% python3 -q
>>> import numpy as np
>>> from numpy import linalg as LA
>>> np.set_printoptions(suppress=True, linewidth=140)
>>> rnd = lambda a: np.round(a, 2) + 0
>>> mat = np.load("arr.npy")
>>> mat
array([[ 3, -2,  1,  2, -3,  3,  3,  0, -2, -2,  2],
       [ 0,  1,  3,  1,  1, -2, -1,  0,  0, -2,  0],
       [ 0,  3,  1,  0, -2,  3, -2, -1,  2,  2, -1],
       [-1, -1, -1,  0,  2, -3,  0,  1,  2, -1, -1],
       [-3,  0,  3,  2,  3,  2,  0, -2,  1,  0, -1],
       [-1,  1,  2,  3, -2,  0,  0, -3,  2, -1,  2],
       [-2, -2, -3, -1, -2,  2, -3, -3,  2,  0, -1],
       [-3, -3,  2, -2,  0, -1,  2,  3,  2, -3,  1],
       [-2, -2,  2,  3, -3,  2, -2, -3,  2, -1, -2],
       [ 2,  0, -2, -1, -3, -1, -3,  1,  1, -1, -2],
       [-1, -1, -3, -3,  0, -1,  2,  3,  0, -1,  2]])
>>> left, sv, vt = LA.svd(mat)
>>> rnd(sv)
array([11.9 ,  9.3 ,  8.7 ,  8.09,  5.87,  4.55,  4.07,  2.19,  1.55,  0.9 ,  0.01])
>>> A2 = left[:, :10] @ np.diag(sv[:10]) @ vt[:10]
>>> rnd(A2)
array([[ 3., -2.,  1.,  2., -3.,  3.,  3.,  0., -2., -2.,  2.],
       [ 0.,  1.,  3.,  1.,  1., -2., -1.,  0.,  0., -2.,  0.],
       [ 0.,  3.,  1.,  0., -2.,  3., -2., -1.,  2.,  2., -1.],
       [-1., -1., -1.,  0.,  2., -3.,  0.,  1.,  2., -1., -1.],
       [-3.,  0.,  3.,  2.,  3.,  2.,  0., -2.,  1.,  0., -1.],
       [-1.,  1.,  2.,  3., -2.,  0.,  0., -3.,  2., -1.,  2.],
       [-2., -2., -3., -1., -2.,  2., -3., -3.,  2.,  0., -1.],
       [-3., -3.,  2., -2.,  0., -1.,  2.,  3.,  2., -3.,  1.],
       [-2., -2.,  2.,  3., -3.,  2., -2., -3.,  2., -1., -2.],
       [ 2.,  0., -2., -1., -3., -1., -3.,  1.,  1., -1., -2.],
       [-1., -1., -3., -3.,  0., -1.,  2.,  3.,  0., -1.,  2.]])
>>> rnd(LA.norm(mat - A2) / LA.norm(mat))
np.float64(0.0)
>>> rnd(LA.norm(mat - A2, 2)), rnd(sv[10])
(np.float64(0.01), np.float64(0.01))
>>> LA.matrix_rank(A2)
np.int64(10)
